% ipython --no-banner

In [1]: import numpy as np

In [2]: np.set_printoptions(precision=2, suppress=True, linewidth=160)

In [3]: def rd(a):
   ...:     return np.round(a, 2) + 0
   ...: 

In [4]: K = np.loadtxt("block14.csv", delimiter=",")

In [5]: print(K)
[[-0.04 -0.01  0.08  0.   -0.09]
 [-0.19 -0.43  0.5   0.27 -0.38]
 [ 0.54  1.08 -1.14 -0.47  1.12]
 [-1.5  -3.18  3.2   1.57 -2.99]
 [-0.68 -1.53  1.46  0.75 -1.43]
 [ 0.02  0.09 -0.17 -0.03 -0.04]
 [ 1.76  3.41 -3.43 -1.67  3.43]
 [ 0.66  1.42 -1.32 -0.66  1.32]
 [-1.13 -2.09  2.09  1.16 -2.09]
 [ 0.6   1.22 -1.36 -0.69  1.34]
 [-1.17 -2.15  2.27  1.09 -2.2 ]
 [ 0.59  1.26 -1.28 -0.6   1.28]
 [-0.32 -0.55  0.57  0.32 -0.68]
 [ 0.89  1.78 -1.64 -0.84  1.62]
 [-0.89 -1.64  1.67  0.79 -1.69]
 [ 1.5   2.92 -2.88 -1.54  2.84]
 [-0.53 -1.24  1.12  0.53 -1.2 ]
 [-0.03 -0.16  0.03  0.06 -0.1 ]
 [-0.53 -0.97  1.16  0.54 -1.07]
 [-0.16 -0.39  0.41  0.26 -0.43]
 [-0.3  -0.61  0.58  0.31 -0.48]
 [ 1.63  3.16 -3.09 -1.59  3.19]
 [ 0.67  1.44 -1.49 -0.69  1.44]
 [ 0.7   1.33 -1.29 -0.63  1.37]
 [-0.1  -0.2   0.14  0.01 -0.18]
 [ 1.58  3.28 -3.16 -1.65  3.2 ]
 [ 0.13  0.29 -0.4  -0.21  0.43]
 [ 0.44  0.69 -0.91 -0.43  0.76]
 [ 0.54  0.93 -0.92 -0.45  0.98]
 [ 0.6   1.21 -1.22 -0.58  1.28]
 [-0.03 -0.1   0.06  0.02 -0.09]]

In [6]: D = np.linalg.norm(K[:, None] - K[None], axis=-1)

In [7]: print(np.unravel_index(D.round(6).argmax(), D.shape))
(np.int64(3), np.int64(6))

In [8]: print(np.flatnonzero(D[19] < D.mean() / 2))
[ 0  1  5 12 16 17 18 19 20 24 26 30]

In [9]: print(rd(D[:5, :5]))
[[0.   0.73 2.17 5.73 2.64]
 [0.73 0.   2.88 5.01 1.92]
 [2.17 2.88 0.   7.89 4.8 ]
 [5.73 5.01 7.89 0.   3.09]
 [2.64 1.92 4.8  3.09 0.  ]]

In [10]: arr = np.load("out10.npy")

In [11]: print(arr)
[[0 1 1]
 [1 0 1]
 [1 1 0]]

In [12]: q, evecs = np.linalg.qr(arr[:, :2])[0], np.linalg.qr(arr[:, 2:])[0]

In [13]: s = np.linalg.svd(q.T @ evecs, compute_uv=False)

In [14]: print((s > 0.9).sum())
0

In [15]: print(rd(np.linalg.norm(q @ q.T - evecs @ evecs.T, 2)))
1.0
